>>> import numpy as np
>>> np.set_printoptions(precision=2, suppress=True, linewidth=140)
>>> B = np.array([[2, 1, 1], [0, 1, 3], [3, 2, 1]])
>>> W0 = np.tril(B)
>>> W0
array([[2, 0, 0],
       [0, 1, 0],
       [3, 2, 1]])
>>> vec = np.array([-4, 8, -1])
>>> y = W0 @ vec
>>> b, lr = np.zeros(3), 1 / np.linalg.norm(W0, 2) ** 2
>>> for i in range(30):
...     b -= lr * W0.T @ (W0 @ b - y)
...     if i % 10 == 0: print(i, round(np.linalg.norm(W0 @ b - y), 2))
... 
0 10.43
10 3.39
20 1.33
>>> b
array([-4.07,  7.16,  1.09])
>>> f = np.array([1, 0, -1])
>>> B = W0 + np.outer(f, np.eye(3)[0])
>>> np.linalg.matrix_rank(np.linalg.inv(B) - np.linalg.inv(W0), tol=1e-8)
np.int64(1)
>>> print(np.allclose(W0 @ W0.T, W0.T @ W0))
False
>>> (W0 - W0.T) / 2
array([[ 0. ,  0. , -1.5],
       [ 0. ,  0. , -1. ],
       [ 1.5,  1. ,  0. ]])
>>> np.sort(np.linalg.eigvals(W0))
array([1., 1., 2.])
>>> np.linalg.matrix_power(W0 - np.diag(np.diag(W0)), 3)
array([[0, 0, 0],
       [0, 0, 0],
       [0, 0, 0]])
>>> B = W0 / np.sqrt((W0 ** 2).mean(axis=1, keepdims=True))
>>> W0 - W0.mean(axis=1, keepdims=True)
array([[ 1.33, -0.67, -0.67],
       [-0.33,  0.67, -0.33],
       [ 1.  ,  0.  , -1.  ]])
>>> B[1]
array([0.  , 1.73, 0.  ])
>>> np.linalg.matrix_rank(B) == np.linalg.matrix_rank(W0)
np.True_
>>> rng = np.random.default_rng(225)
>>> feats = np.eye(3, dtype=int)[rng.permutation(3)] * np.array([-9, 5, -5])
>>> print(feats)
[[ 0  5  0]
 [ 0  0 -5]
 [-9  0  0]]
>>> np.linalg.pinv(feats)
array([[ 0.  ,  0.  , -0.11],
       [ 0.2 ,  0.  ,  0.  ],
       [ 0.  , -0.2 ,  0.  ]])
>>> print(np.linalg.svd(feats, compute_uv=False))
[9. 5. 5.]
>>> np.linalg.norm(feats, axis=0)
array([9., 5., 5.])
>>> feats[:, 2] @ feats[:, 0]
np.int64(0)
>>> B = np.linalg.inv(feats)
>>> B
array([[-0.  , -0.  , -0.11],
       [ 0.2 ,  0.  ,  0.  ],
       [-0.  , -0.2 , -0.  ]])
>>> round(float(np.linalg.slogdet(feats)[0]), 2)
1.0
>>> np.allclose(B, feats.T)
False
>>> print(np.linalg.inv(B))
[[ 0.  5.  0.]
 [-0. -0. -5.]
 [-9. -0. -0.]]
>>> np.linalg.det(feats) * B
array([[ -0.,  -0., -25.],
       [ 45.,   0.,   0.],
       [ -0., -45.,  -0.]])
>>> B = feats / np.linalg.norm(feats, axis=1, keepdims=True)
>>> cov = B @ B.T
>>> print((np.abs(cov) > 0.9).astype(int))
[[1 0 0]
 [0 1 0]
 [0 0 1]]
>>> print(np.degrees(np.arccos(np.clip(cov[1, 2], -1, 1))))
90.0
>>> cov[1]
array([0., 1., 0.])
>>> np.argwhere(np.triu(np.abs(cov) > 0.95, 1))
array([], shape=(0, 2), dtype=int64)
>>> idx = rng.permutation(3)
>>> print(idx)
[0 1 2]
>>> B = feats[idx][:, idx]
>>> np.sort(np.abs(np.linalg.eigvals(B)))
array([6.08, 6.08, 6.08])
>>> print(np.diag(B))
[0 0 0]
>>> np.allclose(B, feats)
True
>>> np.einsum("ii->", feats)
np.int64(0)
>>> np.round(np.linalg.det(feats[::-1]), 2)
np.float64(-225.0)
>>> data = np.array([[2, 2, 3, 6], [2, 0, 1, 2], [1, 3, 3, 6], [2, 1, 0, 0], [0, 2, 1, 2]])
>>> Uu, sigma, Vt = np.linalg.svd(data)
>>> vecs = Vt[:(sigma > 1e-8).sum()]
>>> vec = data[2] + 4 * data[1] + rng.integers(2) * np.eye(4)[2]
>>> vec
array([ 9.,  3.,  8., 14.])
>>> round(np.linalg.norm(vec - vecs.T @ vecs @ vec), 2)
np.float64(0.89)
>>> print(np.diag(vecs.T @ vecs))
[1.  1.  0.2 0.8]
>>> Uu, sigma, Vt = np.linalg.svd(data)
>>> print(np.argmax(sigma[:-1] / (sigma[1:] + 1e-6)) + 1)
3
>>> sigma.round(2) + 0
array([11.01,  2.6 ,  1.73,  0.  ])
>>> B = Uu[:, :3] @ np.diag(sigma[:3]) @ Vt[:3]
>>> print(np.linalg.matrix_rank(B))
3
>>> round(np.linalg.norm(data - B) / np.linalg.norm(data), 2)
np.float64(0.0)
>>> np.linalg.lstsq(data[:-1].T, data[-1])[2]
np.int32(3)
>>> np.round(np.trace(np.linalg.pinv(data) @ data), 2)
np.float64(3.0)
>>> np.round(data @ np.linalg.pinv(data) @ data, 2) + 0
array([[2., 2., 3., 6.],
       [2., 0., 1., 2.],
       [1., 3., 3., 6.],
       [2., 1., 0., 0.],
       [0., 2., 1., 2.]])
>>> np.unique(data.round(6), axis=0).shape
(5, 4)
>>> rank = np.linalg.matrix_rank(data)
>>> rank
np.int64(3)
>>> ns = np.linalg.svd(data)[2][rank:].T
>>> np.linalg.matrix_rank(data.T @ data), np.linalg.matrix_rank(data @ data.T)
(np.int64(3), np.int64(3))
>>> [int(np.linalg.matrix_rank(data[:, :j + 1])) for j in range(4)]
[1, 2, 3, 3]
>>> np.allclose(data @ ns, 0)
True
>>> B = np.array([[-1, 0], [2, 3], [-1, 3], [-1, 1]])
>>> np.einsum("ik,kj->ij", data, B)
array([[-7, 21],
       [-5,  5],
       [-4, 24],
       [ 0,  3],
       [ 1, 11]])
>>> F = np.load("block13.npy")
>>> F
array([[12.03,  3.02, 18.43, 14.79, 26.77],
       [11.5 ,  3.57, 18.24, 14.42, 27.61],
       [11.81,  4.05, 17.11, 14.42, 28.97],
       [12.89,  1.84, 17.79, 14.22, 26.49],
       [14.  ,  4.51, 17.94, 14.81, 26.46],
       [10.73,  3.47, 18.11, 17.61, 26.35],
       [12.48,  2.35, 17.64, 15.43, 26.47],
       [12.46,  2.28, 17.54, 13.12, 28.5 ],
       [12.83,  3.98, 19.02, 15.99, 29.13],
       [12.06,  2.42, 19.24, 15.69, 27.97],
       [ 9.99,  1.77, 16.63, 14.79, 27.76],
       [11.46,  3.5 , 18.04, 13.44, 27.84],
       [10.41,  3.1 , 18.5 , 14.72, 25.65],
       [11.9 ,  1.82, 17.95, 16.56, 26.72],
       [12.07,  2.06, 18.28, 13.13, 26.21],
       [13.91,  3.12, 16.99, 14.02, 27.39],
       [12.49,  3.46, 16.52, 15.34, 26.59],
       [11.32,  3.7 , 16.51, 15.52, 27.97]])
>>> Ac = F - F.mean(axis=0)
>>> vecs = np.linalg.svd(Ac)[2][:1]
>>> B = Ac - Ac @ vecs.T @ vecs
>>> round(np.linalg.norm(B) / np.linalg.norm(Ac), 2)
np.float64(0.82)
>>> B.std(axis=0)
array([0.82, 0.82, 0.77, 0.55, 0.91])
>>> vec = np.array([2, -3, -3, 0, 1])
>>> y = F @ vec
>>> np.round(np.linalg.pinv(F) @ F, 2) + 0
array([[1., 0., 0., 0., 0.],
       [0., 1., 0., 0., 0.],
       [0., 0., 1., 0., 0.],
       [0., 0., 0., 1., 0.],
       [0., 0., 0., 0., 1.]])
>>> np.round(np.linalg.lstsq(F, y)[0], 2) + 0
array([ 2., -3., -3.,  0.,  1.])
>>> y = y + 0.3 * rng.normal(size=18)
>>> print(y)
[-13.8  -14.87 -10.76  -6.76 -12.24 -17.18  -8.69  -6.21 -14.   -12.81  -8.   -13.54 -18.53  -8.88  -9.94  -5.04  -8.57 -10.85]
>>> b, *_ = np.linalg.lstsq(F, y)
>>> np.round(np.linalg.norm(y - F @ b), 2)
np.float64(1.01)
>>> b.round()
array([ 2., -3., -3., -0.,  1.])
>>> [round(float(np.linalg.norm(np.linalg.solve(F.T @ F + lam * np.eye(5), F.T @ y))), 2) for lam in (0, 1, 10, 100)]
[4.64, 4.21, 2.36, 0.57]
>>> print(b)
[ 2.11 -2.89 -2.81 -0.15  0.9 ]
>>> np.round(F.T @ (y - F @ b), 2) + 0
array([0., 0., 0., 0., 0.])
>>> vec = np.array([2, 0, -1, 2, 0])
>>> y = F @ vec
>>> b, lr = np.zeros(5), 1 / np.linalg.norm(F, 2) ** 2
>>> for i in range(30):
...     b -= lr * F.T @ (F @ b - y)
...     if i % 10 == 0: print(i, round(np.linalg.norm(F @ b - y), 2))
... 
0 10.51
10 10.44
20 10.38
>>> print(b)
[0.33 0.08 0.43 0.4  0.67]
>>> K = np.load("m.npy")
>>> K
array([[  1,   6,   9,   0,   7,   9],
       [  3,   8,  15,   3,  11,  12],
       [  9,  17,  22,  11,  16,  12],
       [ 11,  26,  22,  18,  17,  21],
       [ 12,  28,  27,  24,  18,  22],
       [ 16,  34,  36,  33,  23,  24],
       [ 18,  38,  40,  38,  27,  28],
       [ 19,  42,  44,  44,  36,  34],
       [ 19,  45,  45,  48,  38,  39],
       [ 26,  51,  54,  48,  38,  45],
       [ 26,  56,  63,  48,  41,  46],
       [ 29,  64,  69,  56,  49,  55],
       [ 35,  73,  69,  56,  51,  62],
       [ 42,  76,  74,  56,  60,  68],
       [ 42,  84,  82,  59,  67,  74],
       [ 44,  86,  83,  64,  76,  82],
       [ 45,  92,  89,  73,  76,  84],
       [ 51,  96,  93,  74,  79,  88],
       [ 54, 103, 100,  78,  83,  97],
       [ 55, 106, 106,  83,  84, 102]])
>>> C = K[[11, 9]].astype(float)
>>> for _ in range(4):
...     idx = np.linalg.norm(K[:, None] - C, axis=-1).argmin(axis=1)
...     C = np.array([K[idx == j].mean(axis=0) for j in range(2)])
... 
>>> idx
array([1, 1, 1, 1, 1, 1, 1, 1, 1, 1, 1, 0, 0, 0, 0, 0, 0, 0, 0, 0])
>>> print(np.bincount(idx))
[ 9 11]
>>> np.abs(C[1] - C[0]).argmax()
np.int64(1)
>>> C
array([[44.11, 86.67, 85.  , 66.56, 69.44, 79.11],
       [14.55, 31.91, 34.27, 28.64, 24.73, 26.55]])
>>> np.linalg.cond(K) > 100
np.True_
>>> np.abs(np.linalg.svd(K)[2][-1])
array([0.68, 0.69, 0.19, 0.15, 0.04, 0.08])
>>> np.linalg.matrix_rank(K, rtol=0.1)
np.int64(1)
>>> Ac = K - K.mean(axis=0)
>>> Uu, sigma, Vt = np.linalg.svd(Ac, full_matrices=False)
>>> np.round(sigma ** 2 / (sigma ** 2).sum(), 2) + 0
array([0.99, 0.01, 0.  , 0.  , 0.  , 0.  ])
>>> np.abs(Uu[:, 0]).argmax()
np.int64(19)
>>> np.round(Ac.mean(axis=0), 2) + 0
array([0., 0., 0., 0., 0., 0.])
>>> print(np.linalg.matrix_rank(Ac))
6
>>> (np.sign(Uu[:, 0]) == np.sign(Uu[0, 0])).astype(int)
array([1, 1, 1, 1, 1, 1, 1, 1, 1, 1, 1, 0, 0, 0, 0, 0, 0, 0, 0, 0])
>>> np.searchsorted(np.cumsum(sigma ** 2) / (sigma ** 2).sum(), 0.9) + 1
np.int64(1)
>>> np.round((sigma ** 2).sum() ** 2 / (sigma ** 4).sum(), 2)
np.float64(1.03)
>>> vec = np.array([-3, 0, 3])
>>> y = feats @ vec
>>> y
array([  0, -15,  27])
>>> print(np.linalg.solve(feats, y + feats[:, 1]))
[-3.  1.  3.]
>>> Ac = K - K.mean(axis=0)
>>> vecs = np.linalg.svd(Ac)[2][:1]
>>> B = Ac - Ac @ vecs.T @ vecs
>>> np.diag(vecs.T @ vecs)
array([0.07, 0.23, 0.2 , 0.13, 0.15, 0.21])
>>> print(np.linalg.norm(B, axis=1).round(6).argmax())
8
>>> arr = np.loadtxt("out17.csv", delimiter=",")
>>> arr
array([[ -1.,   0.,  -3.,   1.,   1.,  -3.],
       [  0.,  -1.,   0.,   1.,   1.,  -6.],
       [ -2.,  -1.,   2.,  -1.,   1.,  -6.],
       [ -1.,   1.,   5.,  -2.,  -1.,  -7.],
       [  0.,   3.,   6.,  -5.,  -2.,  -6.],
       [ -3.,   6.,   6.,  -4.,  -3.,  -3.],
       [ -5.,   7.,   6.,  -3.,  -6.,  -5.],
       [ -8.,   9.,   4.,  -5.,  -3.,  -4.],
       [ -6.,   9.,   2.,  -5.,   0.,  -5.],
       [ -6.,   8.,  -1.,  -5.,  -2.,  -8.],
       [ -6.,  10.,   2.,  -5.,   1., -11.],
       [ -4.,  10.,   0.,  -2.,   0.,  -9.],
       [ -7.,  11.,   1.,  -5.,  -1., -10.],
       [ -4.,  11.,   0.,  -3.,  -3., -13.],
       [ -5.,  13.,   2.,  -6.,  -6., -16.],
       [ -2.,  14.,   4.,  -7.,  -9., -18.],
       [ -3.,  17.,   1.,  -4., -12., -16.],
       [ -5.,  20.,   4.,  -2., -10., -18.],
       [ -7.,  23.,   4.,  -1.,  -7., -19.],
       [-10.,  26.,   2.,   2.,  -9., -21.],
       [-12.,  25.,   4.,   0., -12., -23.],
       [-12.,  26.,   4.,   1., -15., -26.]])
>>> proj = arr @ np.linalg.solve(arr.T @ arr, arr.T)
>>> np.trace(proj)
np.float64(6.0)
>>> np.diag(proj)
array([0.14, 0.24, 0.28, 0.29, 0.28, 0.24, 0.29, 0.35, 0.21, 0.29, 0.25, 0.16, 0.19, 0.12, 0.19, 0.38, 0.43, 0.19, 0.37, 0.35, 0.28, 0.46])
>>> np.round(np.linalg.eigvalsh(proj), 2) + 0
array([0., 0., 0., 0., 0., 0., 0., 0., 0., 0., 0., 0., 0., 0., 0., 0., 1., 1., 1., 1., 1., 1.])
